% python3 -q
>>> import numpy as np
>>> from numpy import linalg as LA
>>> np.set_printoptions(precision=2, suppress=True, linewidth=140)
>>> def rnd(a):
...     return np.round(a, 2) + 0
... 
>>> sv = 5 * 0.9 ** np.arange(6)
>>> O, _ = LA.qr(np.array([[-1.1, 1.0, 1.2, -1.2, 1.7, 0.5],
...     [-0.4, -0.5, -0.4, -1.2, 0.7, 0.5],
...     [-0.2, 0.0, 2.2, -1.0, -0.7, 0.5],
...     [0.2, -1.0, -0.5, 0.8, -0.8, 0.9],
...     [0.1, -0.6, 0.0, -0.3, 1.0, -0.9],
...     [0.0, 0.3, 1.1, -0.3, 0.7, 0.5]]))
>>> rng = np.random.default_rng(705832)
>>> J = rng.normal(size=(40, 6)) * sv @ O
>>> rnd(J)
array([[ -9.53,   0.95,   4.51,  -1.11,  -4.33,  -2.28],
       [  3.93,  -0.21,  -7.31,   3.91,   0.88,   2.  ],
       [  1.33,  -5.9 ,  -2.55,   4.71,   2.42,   1.5 ],
       [ -3.36,   1.88,   0.04,   2.82,   1.06,   1.32],
       [  5.44,   3.61,  -2.4 ,   5.98,   4.5 ,  -0.72],
       [  0.49,  -3.98,   1.82,   2.58,   0.39,   0.13],
       [ -1.18,   1.52,   1.24,   5.85,  -6.03,  -2.21],
       [  0.34,   3.53,  -2.42,   4.57,  -5.09,   3.96],
       [  0.69,   2.76,  -1.91,  -5.39,  -1.34,   2.81],
       [ -1.5 ,   4.09,  -2.75,   1.4 ,  -5.54,  -2.92],
       [  0.84,  -3.77,  -9.5 ,  -4.13,   3.77,  -0.64],
       [  5.67,   2.92,   6.26,   0.37,   1.39,  -4.74],
       [ -1.27,   4.9 ,  -4.52,  -0.43,   0.66,  -1.83],
       [ -0.03,   1.91,  -1.18,   0.35,  -4.19,  -4.38],
       [ 12.15,   1.8 ,  -1.92,   0.96,   1.52,   4.09],
       [ -1.67,   1.56,   5.25,  -5.38,   1.86,  -0.5 ],
       [ -3.32,  -1.71,   6.5 ,   2.73,  -2.03,   1.46],
       [  1.78,   0.29,  -2.92,   0.13,   0.15,  -4.3 ],
       [  2.72,   9.04,  -4.5 ,  -2.44,  -4.06,  -1.42],
       [ -2.68,  -3.7 ,   0.24,  -1.91,  -9.13,   4.8 ],
       [ -1.29,   0.08,  -3.18,  -2.31,   1.21,  -4.33],
       [  0.57,   6.55,   1.7 ,   1.3 ,   0.04,  -3.35],
       [ -3.44,   3.89,  -0.13,  -2.1 ,  -1.24, -13.26],
       [ -7.39,   0.89,   4.83,  -3.75,  -3.56,   0.98],
       [ -6.79,  -1.55,   0.81,  -4.07,  -2.13,  -1.86],
       [  1.78,  -6.36,   5.37,   2.4 ,   1.14,   8.13],
       [  2.29,   2.01,   9.28,  -1.75,   0.65,   0.97],
       [ -7.95,  -0.21,   0.35,  -2.63,  -4.28,   2.  ],
       [ -0.84,  -2.59,   6.77,  -4.88,  -6.44,   0.16],
       [  1.04,  -0.31,  -0.01,   7.1 ,   2.3 ,  -1.11],
       [ -0.27,  -3.2 ,  -0.44,   2.78,  -2.59,  -4.52],
       [ -2.2 ,  -1.45,  -6.42,  -1.18,   0.6 ,  -2.59],
       [  1.76,  -3.15,   2.54,  -2.32,  -0.14,   0.51],
       [  2.41,  -3.92,  -4.18,   3.3 ,   3.22,   4.62],
       [  1.73,  -3.75,   6.13,  -1.55,  -1.44,  -3.26],
       [  3.73,  -2.41,   2.94,  -2.56,   1.25,   8.44],
       [ -2.22,  -1.95,  -6.39,   1.2 ,  -1.01,  -4.34],
       [  2.14,  -4.57,  13.22,   4.48,  -1.  ,   4.54],
       [  9.79,  -3.96,  -0.69,   5.73,   4.72,   2.76],
       [ -6.14,  -1.4 ,  -1.69,  -8.48,   3.39,  -2.94]])
>>> Z = J[[21, 28]].astype(float)
>>> for _ in range(4):
...     idx = LA.norm(J[:, None] - Z, axis=-1).argmin(axis=1)
...     Z = np.array([J[idx == j].mean(axis=0) for j in range(2)])
... 
>>> idx
array([1, 0, 0, 0, 0, 0, 0, 0, 0, 0, 0, 0, 0, 0, 0, 1, 1, 0, 0, 1, 0, 0, 0, 1, 1, 1, 1, 1, 1, 0, 0, 0, 1, 0, 1, 1, 0, 1, 0, 1])
>>> rnd(Z)
array([[ 1.3 ,  0.81, -2.17,  1.48, -0.09, -1.34],
       [-2.19, -1.73,  4.47, -2.05, -1.75,  1.41]])
>>> np.bincount(idx)
array([25, 15])
>>> np.abs(Z[1] - Z[0]).argmax()
np.int64(2)
>>> out = np.array([[0, 3, 2], [1, 1, 2], [3, 3, 2], [0, 1, 3], [2, 0, 0], [2, 2, 2]])
>>> np.vstack([Z, out.T]).shape
(5, 6)
>>> LA.matrix_rank(Z @ out)
np.int64(2)
>>> rnd(np.einsum("ik,kj->ij", Z, out))
array([[-8.56, -3.  ,  1.64],
       [11.01,  5.88, -2.24]])
>>> rnd(np.einsum("ij->j", Z))
array([-0.89, -0.93,  2.3 , -0.57, -1.84,  0.07])
>>> Ac = (J - J.mean(axis=0)) / J.std(axis=0)
>>> rnd(Ac.std(axis=0))
array([1., 1., 1., 1., 1., 1.])
>>> np.argwhere(np.abs(Ac) > 2)
array([[ 0,  0],
       [10,  2],
       [14,  0],
       [18,  1],
       [19,  4],
       [22,  5],
       [25,  5],
       [35,  5],
       [37,  2],
       [38,  0],
       [39,  3]])
>>> coef = LA.lstsq(np.delete(Ac, 4, axis=1), Ac[:, 4])[0]
>>> rnd(coef)
array([ 0.51, -0.26, -0.18, -0.08, -0.13])
>>> np.abs(coef).argmax()
np.int64(0)
>>> out = np.c_[J[:, :4] @ np.array([[-8, 2, 7, -3], [-7, 6, 8, 6], [-3, -5, 2, -4], [9, 3, -4, -3]]), np.array([3, 2, 1, 0, -3, -3, 1, -3, -1, 3, 0, -3, 2, 0, -3, 2, -2, 2, 2, -1, -1, 3, -3, 0, 0, -1, -1, 0, -2, -2, -1, 3, 1, 0, 1, 2, -1, -1, 0, -3])]
>>> rnd(out)
array([[  46.07,  -39.24,  -45.63,   19.58,    3.  ],
       [  27.14,   54.9 ,   -4.41,    4.48,    2.  ],
       [  80.72,   -5.93,  -61.87,  -43.34,    1.  ],
       [  38.94,   12.81,  -19.65,   12.75,    0.  ],
       [  -7.8 ,   62.5 ,   38.28,   -3.02,   -3.  ],
       [  41.68,  -24.28,  -35.09,  -40.37,   -3.  ],
       [  47.69,   18.17,  -16.97,   -9.81,    1.  ],
       [  20.91,   47.66,    7.53,   16.14,   -3.  ],
       [ -67.68,   11.33,   44.71,   38.31,   -1.  ],
       [   4.22,   39.45,   11.11,   35.79,    3.  ],
       [  11.07,   14.16,  -26.81,   25.24,    0.  ],
       [ -81.27,   -1.33,   74.11,  -25.66,   -3.  ],
       [ -14.39,   48.2 ,   22.96,   52.6 ,    2.  ],
       [  -6.42,   18.3 ,   11.28,   15.2 ,    0.  ],
       [ -95.42,   47.56,   91.77,  -20.83,   -3.  ],
       [ -61.71,  -36.36,   32.81,    9.48,    2.  ],
       [  43.55,  -41.18,  -34.8 ,  -34.46,   -2.  ],
       [  -6.41,   20.27,    8.46,    7.66,    2.  ],
       [ -93.51,   74.89,   92.13,   71.46,    2.  ],
       [  29.45,  -34.51,  -40.25,   -9.43,   -1.  ],
       [  -1.55,    6.9 ,   -5.47,   24.04,   -1.  ],
       [ -43.89,   35.83,   54.66,   26.9 ,    3.  ],
       [ -18.2 ,   10.79,   15.16,   40.46,   -3.  ],
       [   4.6 ,  -44.84,  -19.91,   19.44,    0.  ],
       [  26.1 ,  -39.09,  -41.99,   20.05,    0.  ],
       [  35.79,  -54.3 ,  -37.32,  -72.18,   -1.  ],
       [ -75.92,  -35.03,   57.62,  -26.71,   -1.  ],
       [  40.29,  -26.85,  -46.09,   29.04,    0.  ],
       [ -39.4 ,  -65.72,    6.46,  -25.47,   -2.  ],
       [  57.82,   21.52,  -23.66,  -26.27,   -2.  ],
       [  50.86,   -9.2 ,  -39.46,  -24.99,   -1.  ],
       [  36.43,   15.44,  -35.14,   27.11,    3.  ],
       [ -20.53,  -34.99,    1.5 ,  -27.37,    1.  ],
       [  50.42,   12.1 ,  -36.07,  -23.97,    0.  ],
       [ -19.87,  -54.34,    0.53,  -47.57,    1.  ],
       [ -44.81,  -29.39,   22.95,  -29.76,    2.  ],
       [  61.32,   19.41,  -48.67,   16.91,   -1.  ],
       [  15.42,  -75.78,  -12.98, -100.14,   -1.  ],
       [   3.03,   16.43,   12.54,  -67.56,    0.  ],
       [ -12.29,  -37.67,  -23.67,   42.23,   -3.  ]])
>>> LA.matrix_rank(out)
np.int64(5)
>>> rnd(LA.norm(out - J @ LA.lstsq(J, out)[0], axis=0))
array([ 0.  ,  0.  ,  0.  ,  0.  , 11.52])
>>> rnd(LA.lstsq(J, out[:, 0])[0])
array([-8., -7., -3.,  9.,  0.,  0.])
>>> rnd(LA.norm(LA.qr(J)[0].T @ out, axis=0) ** 2 / ((out ** 2).sum(axis=0) + 1e-12))
array([1. , 1. , 1. , 1. , 0.1])
